$ python -q
>>> import numpy as np
>>> np.set_printoptions(suppress=True, linewidth=160)
>>> A2 = np.array([[1, 2, -2, 0, 1, 2, -2, -1, -2, 0, 2],
...     [0, 2, 0, 2, -2, -2, 1, -1, -1, 0, -1],
...     [-2, 1, 1, 1, 1, 1, -1, 1, 2, 1, -1],
...     [1, -2, 0, 0, -2, 2, 0, 1, 1, 1, 1],
...     [0, -1, 2, -1, -2, -2, -1, 1, 2, 0, -1],
...     [1, 2, 2, -2, -2, -1, -1, 2, 2, -1, -1],
...     [0, 2, 1, -2, 0, 0, -2, -2, -2, -2, 0],
...     [1, -1, 0, -1, 1, -2, 2, -2, -1, 2, -2],
...     [-1, -2, 1, 0, -1, 1, -2, 0, 1, -1, 1],
...     [-1, -1, 2, 1, 0, 0, -1, 2, -1, 0, 2],
...     [1, -2, -2, -2, 2, 0, -1, -1, -2, 2, 2]])
>>> F = np.triu(A2, 1)
>>> print(F)
[[ 0  2 -2  0  1  2 -2 -1 -2  0  2]
 [ 0  0  0  2 -2 -2  1 -1 -1  0 -1]
 [ 0  0  0  1  1  1 -1  1  2  1 -1]
 [ 0  0  0  0 -2  2  0  1  1  1  1]
 [ 0  0  0  0  0 -2 -1  1  2  0 -1]
 [ 0  0  0  0  0  0 -1  2  2 -1 -1]
 [ 0  0  0  0  0  0  0 -2 -2 -2  0]
 [ 0  0  0  0  0  0  0  0 -1  2 -2]
 [ 0  0  0  0  0  0  0  0  0 -1  1]
 [ 0  0  0  0  0  0  0  0  0  0  2]
 [ 0  0  0  0  0  0  0  0  0  0  0]]
>>> Uu, s = np.linalg.svd(F)
Traceback (most recent call last):
  File "<python-input-5>", line 1, in <module>
    Uu, s = np.linalg.svd(F)
    ^^^^^
ValueError: too many values to unpack (expected 2)
>>> Uu, s, Vt = np.linalg.svd(F, full_matrices=False)
>>> print(np.round(np.sqrt((s ** 2).sum()), 3), round(float(np.linalg.norm(F)), 3))
10.677 10.677
>>> print(np.allclose(Uu * s @ Vt, F))
True
>>> print(np.round(Vt @ Vt.T, 3) + 0)
[[1. 0. 0. 0. 0. 0. 0. 0. 0. 0. 0.]
 [0. 1. 0. 0. 0. 0. 0. 0. 0. 0. 0.]
 [0. 0. 1. 0. 0. 0. 0. 0. 0. 0. 0.]
 [0. 0. 0. 1. 0. 0. 0. 0. 0. 0. 0.]
 [0. 0. 0. 0. 1. 0. 0. 0. 0. 0. 0.]
 [0. 0. 0. 0. 0. 1. 0. 0. 0. 0. 0.]
 [0. 0. 0. 0. 0. 0. 1. 0. 0. 0. 0.]
 [0. 0. 0. 0. 0. 0. 0. 1. 0. 0. 0.]
 [0. 0. 0. 0. 0. 0. 0. 0. 1. 0. 0.]
 [0. 0. 0. 0. 0. 0. 0. 0. 0. 1. 0.]
 [0. 0. 0. 0. 0. 0. 0. 0. 0. 0. 1.]]
>>> print(np.abs(Uu[:, 0]).round(6).argmax())
0
>>> print(np.allclose(F[:-1].T @ np.linalg.lstsq(F[:-1].T, F[-1])[0], F[-1]))
True
>>> print(round(float(np.trace(np.linalg.pinv(F) @ F)), 3))
9.0
>>> print(np.abs(np.diag(np.linalg.qr(F)[1])) > 1e-9)
[False False False False False False False False False False False]
>>> print(np.linalg.lstsq(F[:-1].T, F[-1])[2])
9
>>> print([round(float(x), 3) for x in np.linalg.svd(F, compute_uv=False)[:3]])
[6.48, 5.485, 3.762]
>>> print(np.argsort(-np.linalg.norm(F, axis=0).round(6), kind="stable")[:3])
[ 8 10  5]
>>> Uu, s, Vt = np.linalg.svd(F)
>>> print(s.round(3) + 0)
[6.48  5.485 3.762 3.573 2.672 2.122 1.597 0.8   0.414 0.    0.   ]
>>> A2 = Uu[:, :9] @ np.diag(s[:9]) @ Vt[:9]
>>> print(np.round(np.linalg.norm(F - A2, 2), 3), np.round(s[9], 3))
0.0 0.0
>>> print(round(np.linalg.norm(F - A2) / np.linalg.norm(F), 3))
0.0
>>> print(round(np.abs(F - A2).max(), 3))
0.0
>>> print(np.linalg.matrix_rank(F - F[0, 0] * np.eye(11)))
9
>>> print(np.round(np.sort(np.linalg.eigvals(F)), 3))
[0. 0. 0. 0. 0. 0. 0. 0. 0. 0. 0.]
>>> print([int(np.linalg.matrix_rank(np.linalg.matrix_power(F, p))) for p in range(1, 12)])
[9, 8, 7, 6, 5, 4, 3, 2, 1, 0, 0]
>>> print(F @ F)
[[ 0  0  0  2 -6 -8  1  5  5  0 -3]
 [ 0  0  0  0 -4  8  4 -6 -7  1  7]
 [ 0  0  0  0 -2  0 -2  6  6  2  1]
 [ 0  0  0  0  0  4  0  2 -1 -1  1]
 [ 0  0  0  0  0  0  2 -2 -3  4  2]
 [ 0  0  0  0  0  0  0  2  0  4 -4]
 [ 0  0  0  0  0  0  0  0  2 -2 -2]
 [ 0  0  0  0  0  0  0  0  0  1  3]
 [ 0  0  0  0  0  0  0  0  0  0 -2]
 [ 0  0  0  0  0  0  0  0  0  0  0]
 [ 0  0  0  0  0  0  0  0  0  0  0]]
>>> J = np.loadtxt("out16.csv", delimiter=",")
>>> print(J)
[[3. 0. 0. 0. 0. 0. 0. 0. 0. 1. 0. 0. 2. 0. 0.]
 [0. 1. 0. 0. 0. 0. 3. 1. 0. 0. 1. 0. 0. 0. 0.]
 [0. 0. 3. 0. 0. 1. 2. 3. 0. 0. 3. 0. 0. 0. 0.]
 [0. 0. 0. 3. 0. 0. 0. 0. 3. 0. 0. 1. 0. 1. 0.]
 [0. 3. 2. 0. 0. 0. 0. 1. 0. 0. 3. 0. 0. 0. 0.]
 [0. 2. 2. 0. 0. 2. 2. 3. 0. 0. 3. 0. 0. 0. 0.]
 [0. 0. 3. 0. 2. 3. 0. 2. 0. 0. 1. 0. 0. 0. 0.]
 [0. 3. 1. 0. 0. 1. 3. 3. 0. 0. 3. 0. 0. 0. 0.]
 [0. 0. 0. 3. 0. 0. 0. 0. 3. 0. 0. 0. 0. 2. 0.]
 [2. 0. 0. 0. 0. 0. 0. 0. 0. 2. 0. 0. 2. 0. 0.]
 [0. 2. 2. 0. 1. 3. 3. 3. 0. 0. 2. 0. 0. 0. 0.]
 [0. 0. 0. 0. 0. 0. 0. 0. 2. 0. 0. 3. 0. 0. 0.]
 [1. 0. 0. 0. 0. 0. 0. 0. 0. 3. 0. 0. 0. 0. 3.]
 [0. 0. 0. 3. 0. 0. 0. 0. 2. 0. 0. 0. 0. 2. 0.]
 [3. 0. 0. 0. 0. 0. 0. 0. 0. 0. 0. 0. 3. 0. 1.]]
>>> # 3 groups of indices that never mix
>>> print(np.flatnonzero(np.linalg.matrix_power((J != 0) + (J.T != 0) + np.eye(15), 15)[6]))
[ 1  2  4  5  6  7 10]
>>> print(np.round(np.sort(np.linalg.eigvals(J).real), 3))
[-2.832 -1.791 -1.791 -0.307  0.489  0.529  0.529  1.     1.007  1.007  1.435  2.377  6.397  7.565 12.386]
>>> rng = np.random.default_rng(51966)
>>> A2 = J + rng.integers(-2, 3, (15, 14)) @ rng.integers(-2, 3, (14, 15))
>>> print(A2)
[[  1.  10.  -8.   6.  14. -11. -11.  -4.  -1.   0.  -4.  -2.   3.  -5.  -3.]
 [ -3.   8.  10.  -8.  -5.   4.   1.   3.   2.  13.  -7.   6.   9.  -5.  -6.]
 [ 12.  -2.   0.   3. -10.  12.   2.  12.   8.   9.   5. -12.  -2.  -6.  -2.]
 [  1. -10.   9.  -9. -16.  15.   8.  -1.   3.   2.   0.   3.  -5.  12.   8.]
 [ -4.   6. -10.   1.   4. -15.  -2.   4.  -8.  -2.  -4.  -6.   1.   6.  10.]
 [ -9.  -5.   4.   9.   4.   8.  -5.   6.   0.   9.   8.   0.   3.   1.   5.]
 [  1.   6.  14. -11.  -7.   6.  13.   7.  15.   2.   1.  -1.  -4.  -3.  -8.]
 [ -2.  -6.  -5.   1. -10.  10.   8.  19.   8.  13.   0.  -9. -11.  -2.   5.]
 [  1.   4.  -6.   3.  -1.  -3.   2.  11.   0.   4.  -9.  -6.   9.  13.   7.]
 [  4.  -6.   4.   4.   0.   3.   6.   7.   4.  13.  -7.   1.   9.   1.  -6.]
 [ 14. -11.  -3.  -5. -13.   6.   9.   6.  -5.  -2.  -1.  -8. -14.   4.  10.]
 [  8.  15.  -5.  -6.  -7. -13.   0.   4.   6.   8.  -5.  -7.   6.  -5.   0.]
 [ 11. -13.  -9.   8.  10.  18.  -3.  -3.   9.  -7.   0.   9. -12.  10.  -5.]
 [ -9.   9.  16.  -2.  -3.  -3.   8.  10.   1.   2.   7.   2.  17.  13.   7.]
 [-10.   4.  -2.  11.  11.  -1.  -3.  -5.   9.  11.   6.   4.   8.  -6.  -5.]]
>>> print(np.linalg.matrix_rank(A2 - J, tol=1e-8))
14
>>> gram = A2.T @ A2
>>> print(np.trace(gram), (A2 ** 2).sum())
13065.0 13065.0
>>> print(np.diag(gram))
[ 836. 1065. 1009.  669. 1207. 1488.  655.  988.  671.  939.  412.  562. 1157.  796.  611.]
>>> print(np.allclose(gram, gram.T))
True
>>> vec = np.array([0, -6, 2, 8, -2, 4, -2, -9, 5, 3, 2, 8, 5, 2, -9])
>>> a = np.maximum(J @ vec, 0)
>>> print(np.round(np.tanh(J @ vec), 3))
[ 1.    -1.    -1.     1.    -1.    -1.    -0.964 -1.     1.     1.    -1.     1.    -1.     1.     1.   ]
>>> print(a)
[13.  0.  0. 49.  0.  0.  0.  0. 43. 16.  0. 34.  0. 38.  6.]
>>> print(J.T @ a)
[ 89.   0.   0. 390.   0.   0.   0.   0. 420.  45.   0. 151.  76. 211.   6.]
>>> X = np.load("block16.npy")
>>> print(X)
[[5 0 0 0 0 0 0 0 0 0 0]
 [0 2 0 0 0 0 0 0 0 0 0]
 [0 0 0 0 0 0 0 0 0 0 0]
 [0 0 0 4 0 0 0 0 0 0 0]
 [0 0 0 0 0 0 0 0 0 0 0]
 [0 0 0 0 0 2 0 0 0 0 0]
 [0 0 0 0 0 0 1 0 0 0 0]
 [0 0 0 0 0 0 0 0 0 0 0]
 [0 0 0 0 0 0 0 0 3 0 0]
 [0 0 0 0 0 0 0 0 0 4 0]
 [0 0 0 0 0 0 0 0 0 0 4]]
>>> print(np.round(np.sort(np.abs(np.linalg.eigvals(X))), 3))
[0. 0. 0. 1. 2. 2. 3. 4. 4. 4. 5.]
>>> print(round(float(np.abs(np.linalg.eigvals(X)).max()), 3))
5.0
>>> print(np.allclose(X, X.T))
True
>>> print(np.linalg.matrix_power(X, 4))
[[625   0   0   0   0   0   0   0   0   0   0]
 [  0  16   0   0   0   0   0   0   0   0   0]
 [  0   0   0   0   0   0   0   0   0   0   0]
 [  0   0   0 256   0   0   0   0   0   0   0]
 [  0   0   0   0   0   0   0   0   0   0   0]
 [  0   0   0   0   0  16   0   0   0   0   0]
 [  0   0   0   0   0   0   1   0   0   0   0]
 [  0   0   0   0   0   0   0   0   0   0   0]
 [  0   0   0   0   0   0   0   0  81   0   0]
 [  0   0   0   0   0   0   0   0   0 256   0]
 [  0   0   0   0   0   0   0   0   0   0 256]]
>>> print(X @ X)
[[25  0  0  0  0  0  0  0  0  0  0]
 [ 0  4  0  0  0  0  0  0  0  0  0]
 [ 0  0  0  0  0  0  0  0  0  0  0]
 [ 0  0  0 16  0  0  0  0  0  0  0]
 [ 0  0  0  0  0  0  0  0  0  0  0]
 [ 0  0  0  0  0  4  0  0  0  0  0]
 [ 0  0  0  0  0  0  1  0  0  0  0]
 [ 0  0  0  0  0  0  0  0  0  0  0]
 [ 0  0  0  0  0  0  0  0  9  0  0]
 [ 0  0  0  0  0  0  0  0  0 16  0]
 [ 0  0  0  0  0  0  0  0  0  0 16]]
>>> gram = J.T @ J
>>> print(np.diag(gram))
[23. 27. 31. 27.  5. 24. 35. 42. 26. 14. 42. 10. 17.  9. 10.]
>>> print((J @ J.T).shape)
(15, 15)
>>> print(round(np.linalg.norm(X, 2) / np.linalg.norm(X), 3))
0.524
>>> print([round(float(x), 3) for x in np.linalg.svd(X, compute_uv=False)[:3]])
[5.0, 4.0, 4.0]
>>> vals, vecs = np.linalg.eigh(X)
>>> vec = np.array([0, 3, -1, -4, 5, -1, 8, 4, -1, -1, 4])
>>> print(np.abs(X).sum(axis=1).max(), np.abs(vals).max())
5 5.0
>>> print(vec @ X @ vec)
219
>>> print(vecs * np.abs(vals) @ vecs.T)
[[5. 0. 0. 0. 0. 0. 0. 0. 0. 0. 0.]
 [0. 2. 0. 0. 0. 0. 0. 0. 0. 0. 0.]
 [0. 0. 0. 0. 0. 0. 0. 0. 0. 0. 0.]
 [0. 0. 0. 4. 0. 0. 0. 0. 0. 0. 0.]
 [0. 0. 0. 0. 0. 0. 0. 0. 0. 0. 0.]
 [0. 0. 0. 0. 0. 2. 0. 0. 0. 0. 0.]
 [0. 0. 0. 0. 0. 0. 1. 0. 0. 0. 0.]
 [0. 0. 0. 0. 0. 0. 0. 0. 0. 0. 0.]
 [0. 0. 0. 0. 0. 0. 0. 0. 3. 0. 0.]
 [0. 0. 0. 0. 0. 0. 0. 0. 0. 4. 0.]
 [0. 0. 0. 0. 0. 0. 0. 0. 0. 0. 4.]]
>>> A2 = X + rng.integers(-2, 3, (11, 8)) @ rng.integers(-2, 3, (8, 11))
>>> print(A2)
[[  2  -4  -4   4  -4  -5   5   3  -5  -3  -6]
 [ -1   8  -3  -9   4  -8  -5   1   0  -9   0]
 [ -6  -8  -8   1  -3   1  12  -3 -12   7  -4]
 [  4   3  -7   2   2   6  -3  -5  -4   1   8]
 [  5   2  -9  -2   5  -1  -5   4  -5  -8   0]
 [  5   3   4   2   8  -5  -3   6   4  -6   0]
 [ -4  -4  -3   7  -4   1   2  -9   0   4   7]
 [ -6   0  -8  -7  -5  -1  -4  -3  -3  -5  -2]
 [  5   0   7  -1  -3   9  -2   9   7   2  -8]
 [-13   3  -5   0  -6 -10  -9 -16   5  -6   9]
 [  9  -4   4   4  12   5   0   4   3   9   9]]
>>> print(np.round(np.linalg.svd(A2 - X, compute_uv=False), 3) + 0)
[38.723 31.731 24.724 20.763 16.582  9.783  5.916  1.613  0.     0.     0.   ]
